% ipython --no-banner

In [1]: import numpy as np

In [2]: np.set_printoptions(suppress=True, linewidth=160)

In [3]: rd = lambda a: np.round(a, 2) + 0

In [4]: M = np.load("out19.npy")

In [5]: print(M)
[[ -3.58 -12.52   3.76   0.04   8.85 -15.71   8.79   1.16   0.74  -9.83   3.24]
 [  1.64   4.51   3.52  11.56   0.3    0.91  -6.67   9.42   1.81   1.86  -0.1 ]
 [ -1.88  -7.04  -0.56   7.01   1.91  11.71   0.73  -7.27  -6.06 -17.23 -13.87]
 [ -3.82  -0.71  -5.09  -2.68  -2.84  -4.39  -4.45  -2.95   5.25  -1.92  -0.82]
 [  5.68  -5.5   -4.61   1.78   9.62 -10.45 -16.98  -7.4    9.32  -2.05  -6.46]
 [  1.81  -3.04  -1.39   5.48   0.51   7.7   -3.87   1.72  17.97   0.85  -8.08]
 [  4.37 -10.06   1.01   4.    -5.28  -1.67 -14.85  -3.4   10.18 -11.03  -0.8 ]
 [  4.33  -2.69  -1.28  -3.76   2.1   12.13  -2.93   6.92   1.1    2.81   1.08]
 [  1.92  -7.9    4.58  -6.78  -0.65   4.76  -3.53   1.36  15.8    8.73   1.61]
 [ -2.27   4.06   1.43   2.93  -5.78   0.32   1.43  -4.93   2.13  -8.91   6.62]
 [ -8.79  10.92   0.64   1.41  -1.41  -5.12   0.68  13.71  17.07   6.5   -0.46]
 [ -6.02  -9.71  -2.85   1.46  -1.35   1.44  -6.62   1.45 -16.99 -18.91 -11.13]
 [  4.45   9.37   5.01   2.83  -4.82  -0.48  -5.3    1.42  -4.76   8.31  -7.84]
 [ -3.62   2.89  -4.25  16.7   -7.48  -1.34   0.61   2.95   9.4  -24.66  -1.27]
 [  0.86   3.26  -2.42   8.87  -5.42   4.96 -11.04  -0.3   12.55 -10.56   4.3 ]
 [ -5.9    0.92   2.89   1.97  -4.32   8.74   2.15   0.2    0.45  -4.43   3.95]
 [ -1.86  -4.67  -1.82   1.17   5.81  23.07   1.48   0.92   7.41  -5.69 -17.18]
 [  0.33   9.29  -0.36   9.77  -4.95  -2.41 -10.91   7.03  14.72  -8.19  -1.98]
 [  1.71  16.28  -0.73  -7.02  -2.12  -4.85  -8.4    9.19   8.06  -4.42   0.04]
 [  3.2    4.86   0.45   6.24   1.34  14.34  -4.88  -0.21  15.9   -5.33  -6.35]
 [  8.1    3.94  -2.96   6.78   1.8    4.36   1.16   0.25 -10.72  -5.76  -8.36]
 [  1.33  -7.67   1.99  -0.62  -1.33  -4.68   2.97  -3.14  -9.97 -18.25   3.23]
 [ -2.6   -0.75  -1.33   2.01   1.04 -10.25   1.71  -2.47  -4.92   3.52  -5.57]
 [ -7.36   7.19   5.73  -7.34   0.85   0.14  -5.92   7.88  -9.01   2.39   5.09]
 [  2.22   1.6    6.38  -1.99   2.12   9.09 -12.53  -1.96   4.76   1.8    3.35]
 [ -1.41 -13.63   2.26  -2.08  -0.13   7.29   8.07   0.02   5.17   6.21   6.15]
 [  1.83  -4.89   2.12   0.49  -2.63  -6.51  -9.22   5.26  -7.93   1.19   0.72]
 [  3.79   2.09   2.59  -5.47  -4.07 -13.28   5.16   4.63   6.84  -0.74  -1.79]
 [  0.06  -0.49   0.07  -3.46  -1.9   -2.5    9.46   2.99 -11.69  -4.93  -1.7 ]
 [ -3.77   4.85  -4.73  -3.82   9.48  -7.35   1.71  -0.02  15.99 -17.13 -15.33]
 [ -5.1  -11.81   0.27   4.63  -0.97   0.72  -4.59  10.62  -1.72 -11.03   5.92]
 [  8.89  -3.7    3.35   2.53  -4.55   9.92  -6.04  -0.22  -1.01  -6.09  13.64]
 [  0.62  -4.54   0.12   7.88  -6.03   3.12   6.39  -1.28  -0.33  -6.87   8.31]
 [ -1.68  -8.08   0.06   0.55 -10.84   1.71  10.33   3.12   4.17  10.7    1.44]
 [ -1.3   13.64   7.53  -7.15  -7.94 -13.76  -1.87  -1.79  -0.45   1.32  -9.6 ]]

In [6]: Y = M / np.linalg.norm(M, axis=1, keepdims=True)

In [7]: G = Y @ Y.T

In [8]: print((G - 2 * np.eye(35)).round(6).argmax(axis=1))
[21 17 11  4  6 19 14 16  5 32 18  2 34 14 17  9 19 14 17  5  2 11 34 26 19 33 30 34 21 13 11 32  9 25 27]

In [9]: u = np.array([-3, -3, 2, 2, -3, 2])

In [10]: K = np.array([np.roll(u, i) for i in range(6)])

In [11]: print(K)
[[-3 -3  2  2 -3  2]
 [ 2 -3 -3  2  2 -3]
 [-3  2 -3 -3  2  2]
 [ 2 -3  2 -3 -3  2]
 [ 2  2 -3  2 -3 -3]
 [-3  2  2 -3  2 -3]]

In [12]: G = K.T @ K

In [13]: print(rd(np.linalg.eigvalsh(G)[::-1]))
[75. 75. 25. 25. 25.  9.]

In [14]: print(rd(np.linalg.svd(K, compute_uv=False) ** 2))
[75. 75. 25. 25. 25.  9.]

In [15]: print(np.diag(G))
[39 39 39 39 39 39]

In [16]: print(np.allclose(G, G.T))
True

In [17]: F = np.loadtxt("test15.csv", delimiter=",")

In [18]: print(F)
[[ 9.  0. -6. -6. -2. -4.  6.  4. -4.]
 [ 0.  5.  0.  0.  0.  0.  0.  0.  0.]
 [-6.  0. 14.  9.  3.  6. -9. -6.  6.]
 [-6.  0.  9. 14.  3.  6. -9. -6.  6.]
 [-2.  0.  3.  3.  6.  2. -3. -2.  2.]
 [-4.  0.  6.  6.  2.  9. -6. -4.  4.]
 [ 6.  0. -9. -9. -3. -6. 14.  6. -6.]
 [ 4.  0. -6. -6. -2. -4.  6.  9. -4.]
 [-4.  0.  6.  6.  2.  4. -6. -4.  9.]]

In [19]: G = F.T @ F

In [20]: print(np.diag(G))
[241.  25. 511. 511.  79. 241. 511. 241. 241.]

In [21]: print(G)
[[ 241.    0. -324. -324. -108. -216.  324.  216. -216.]
 [   0.   25.    0.    0.    0.    0.    0.    0.    0.]
 [-324.    0.  511.  486.  162.  324. -486. -324.  324.]
 [-324.    0.  486.  511.  162.  324. -486. -324.  324.]
 [-108.    0.  162.  162.   79.  108. -162. -108.  108.]
 [-216.    0.  324.  324.  108.  241. -324. -216.  216.]
 [ 324.    0. -486. -486. -162. -324.  511.  324. -324.]
 [ 216.    0. -324. -324. -108. -216.  324.  241. -216.]
 [-216.    0.  324.  324.  108.  216. -324. -216.  241.]]

In [22]: print(rd(np.linalg.eigvalsh(G)[::-1]))
[2401.   25.   25.   25.   25.   25.   25.   25.   25.]

In [23]: low = np.linalg.cholesky(F)

In [24]: print(rd(F / np.sqrt(np.outer(np.diag(F), np.diag(F)))))
[[ 1.    0.   -0.53 -0.53 -0.27 -0.44  0.53  0.44 -0.44]
 [ 0.    1.    0.    0.    0.    0.    0.    0.    0.  ]
 [-0.53  0.    1.    0.64  0.33  0.53 -0.64 -0.53  0.53]
 [-0.53  0.    0.64  1.    0.33  0.53 -0.64 -0.53  0.53]
 [-0.27  0.    0.33  0.33  1.    0.27 -0.33 -0.27  0.27]
 [-0.44  0.    0.53  0.53  0.27  1.   -0.53 -0.44  0.44]
 [ 0.53  0.   -0.64 -0.64 -0.33 -0.53  1.    0.53 -0.53]
 [ 0.44  0.   -0.53 -0.53 -0.27 -0.44  0.53  1.   -0.44]
 [-0.44  0.    0.53  0.53  0.27  0.44 -0.53 -0.44  1.  ]]

In [25]: x0 = np.array([0, 2, 0, 3, 0, -1, 3, 1, -3, 2, -3])

In [26]: rhs = M @ x0

In [27]: print(rd(np.linalg.lstsq(M, rhs)[0]))
[ 0.  2.  0.  3.  0. -1.  3.  1. -3.  2. -3.]

In [28]: print(rd(np.linalg.solve(M.T @ M, M.T @ rhs)))
[ 0.  2.  0.  3.  0. -1.  3.  1. -3.  2. -3.]

In [29]: rng = np.random.default_rng(18948)

In [30]: rhs = rhs + 0.1 * rng.normal(size=35)

In [31]: print(rd(rhs))
[ -13.16   30.89   15.63  -38.43  -66.09  -35.33 -104.52  -31.49  -84.74  -28.26   10.16   11.68   67.58  -11.79  -76.89  -16.44   -5.68  -29.92  -32.7
  -40.05   73.24  -22.94   56.06   -1.12  -72.    -38.06   -0.35    4.44   53.03  -25.61  -48.13  -78.03   -8.17   22.53   44.98]

In [32]: coef, *_ = np.linalg.lstsq(M, rhs)

In [33]: print(rd(coef))
[ 0.  2.  0.  3.  0. -1.  3.  1. -3.  2. -3.]

In [34]: print(rd(np.linalg.norm(rhs - M @ coef)))
0.55

In [35]: print(rd(np.sort(np.abs(np.linalg.eigvals(F)))))
[ 5.  5.  5.  5.  5.  5.  5.  5. 49.]

In [36]: print(np.trace(F))
89.0

In [37]: E = np.loadtxt("data.csv", delimiter=",")

In [38]: print(E)
[[-2.  0. -3. -3. -3. -3.  0. -3. -3.  0.  0.]
 [ 0. -2.  0.  0.  0.  0.  0.  0.  0.  0.  0.]
 [-3.  0. -2. -3. -3. -3.  0. -3. -3.  0.  0.]
 [-3.  0. -3. -2. -3. -3.  0. -3. -3.  0.  0.]
 [-3.  0. -3. -3. -2. -3.  0. -3. -3.  0.  0.]
 [-3.  0. -3. -3. -3. -2.  0. -3. -3.  0.  0.]
 [ 0.  0.  0.  0.  0.  0. -2.  0.  0. -3. -3.]
 [-3.  0. -3. -3. -3. -3.  0. -2. -3.  0.  0.]
 [-3.  0. -3. -3. -3. -3.  0. -3. -2.  0.  0.]
 [ 0.  0.  0.  0.  0.  0. -3.  0.  0. -2. -3.]
 [ 0.  0.  0.  0.  0.  0. -3.  0.  0. -3. -2.]]

In [39]: cen = (M - M.mean(axis=0)) / M.std(axis=0)

In [40]: print(np.argwhere(np.abs(cen) > 2))
[[ 0  4]
 [ 4  4]
 [ 4  6]
 [10  0]
 [10  7]
 [11  8]
 [13  3]
 [13  9]
 [16  5]
 [16 10]
 [18  1]
 [29  4]
 [29 10]
 [31  0]
 [31 10]
 [33  4]
 [34  2]]

In [41]: print(rd(cen.std(axis=0)))
[1. 1. 1. 1. 1. 1. 1. 1. 1. 1. 1.]

In [42]: coef = np.linalg.lstsq(np.delete(cen, 6, axis=1), cen[:, 6])[0]

In [43]: print(rd(coef))
[-0.32 -0.22 -0.05 -0.09 -0.15  0.   -0.02 -0.16  0.11 -0.05]

In [44]: print(rd(1 - np.var(cen[:, 6] - np.delete(cen, 6, axis=1) @ coef)))
0.2

In [45]: print(np.abs(coef).argmax())
0

In [46]: t3 = np.stack([E, 3 * E, E[::-1]])

In [47]: print((t3 @ E.T).shape)
(3, 11, 11)

In [48]: print(t3.shape)
(3, 11, 11)

In [49]: print(np.linalg.matrix_rank(t3))
[11 11 11]

In [50]: print(np.einsum("bij,cij->bc", t3, t3))
[[ 476. 1428.  286.]
 [1428. 4284.  858.]
 [ 286.  858.  476.]]

In [51]: print(t3.sum(axis=0))
[[ -8.   0. -12. -12. -12. -12.  -3. -12. -12.  -3.  -2.]
 [  0.  -8.   0.   0.   0.   0.  -3.   0.   0.  -2.  -3.]
 [-15.   0. -11. -15. -15. -15.   0. -15. -14.   0.   0.]
 [-15.   0. -15. -11. -15. -15.   0. -14. -15.   0.   0.]
 [-12.   0. -12. -12.  -8. -12.  -2. -12. -12.  -3.  -3.]
 [-15.   0. -15. -15. -15. -10.   0. -15. -15.   0.   0.]
 [ -3.   0.  -3.  -3.  -2.  -3.  -8.  -3.  -3. -12. -12.]
 [-15.   0. -15. -14. -15. -15.   0. -11. -15.   0.   0.]
 [-15.   0. -14. -15. -15. -15.   0. -15. -11.   0.   0.]
 [  0.  -2.   0.   0.   0.   0. -12.   0.   0.  -8. -12.]
 [ -2.   0.  -3.  -3.  -3.  -3. -12.  -3.  -3. -12.  -8.]]

In [52]: print(np.linalg.matrix_rank(t3.reshape(3, -1)))
2
